% python3 -q
>>> import numpy as np
>>> import numpy.linalg as la
>>> np.set_printoptions(precision=1, suppress=True, linewidth=200)
>>> rd = lambda a: np.round(a, 1) + 0
>>> A = np.loadtxt("layer9.csv", delimiter=",")
>>> print(A)
[[  1.8 -13.8   5.1 -32.8]
 [ -3.9 -23.9   3.3 -27.4]
 [  8.8   1.4  14.1  23.6]
 [-15.4  18.3 -11.9  18.5]
 [ 23.1  22.8   5.5 -28. ]
 [  8.8 -18.  -12.2 -12.6]
 [ -1.1   0.6 -25.7  -2.6]
 [-16.5 -11.   17.5  -1.4]
 [ -9.1  10.2 -20.8 -14.8]
 [-10.4  15.4 -21.2   0.1]
 [-13.9  24.  -24.7  14.3]
 [-18.7 -20.5 -33.1 -30.4]
 [-13.6  22.2  28.4 -11.3]]
>>> cen = (A - A.mean(axis=0)) / A.std(axis=0)
>>> print(np.argwhere(np.abs(cen) > 2))
[[4 0]]
>>> beta = la.lstsq(np.delete(cen, 2, axis=1), cen[:, 2])[0]
>>> print(rd(beta))
[0.2 0.  0. ]
>>> print(np.abs(beta).argmax())
0
>>> mat = np.load("x.npy")
>>> print(mat)
[[29.3 -0.9  9.1 31.9]
 [30.3  0.1 10.4 30.6]
 [30.1  0.3 11.4 28.8]
 [29.2 -2.4 10.1 31.6]
 [29.9 -1.1 10.2 29.9]
 [29.1 -2.1 11.  28.5]
 [31.  -0.9 11.8 31.3]
 [30.1  0.3  9.8 31.9]
 [30.6 -0.8 10.9 28.5]
 [30.9  0.7  9.4 30.7]
 [29.9  1.3  8.3 28.8]
 [29.3 -0.4  8.6 30.4]
 [26.4  0.5  9.  31. ]
 [29.9  1.   9.6 29.1]
 [30.6 -1.6 10.7 27.5]
 [30.4 -0.9 11.1 29.8]
 [30.2  0.  10.6 29.5]
 [29.   1.   9.4 30.1]
 [30.5  3.4 10.6 29.2]
 [28.9 -1.  10.3 29.4]
 [31.2 -2.9  9.2 30.6]
 [31.7  1.5  9.1 29.2]
 [32.3  2.2 10.  30.3]
 [30.4  0.7 10.6 30.8]
 [28.8  0.4 10.1 31.4]
 [31.   0.8  9.9 29.3]
 [29.4 -0.3  9.9 28.7]
 [30.3  0.   9.1 31.2]
 [29.5  0.4 10.7 29.6]
 [30.9  1.6  9.9 31.1]]
>>> proj = mat @ la.solve(mat.T @ mat, mat.T)
>>> print(rd(np.diag(proj)))
[0.2 0.  0.2 0.2 0.1 0.2 0.1 0.1 0.1 0.1 0.2 0.1 0.3 0.1 0.2 0.1 0.1 0.1 0.3 0.1 0.4 0.2 0.2 0.1 0.1 0.1 0.  0.1 0.1 0.1]
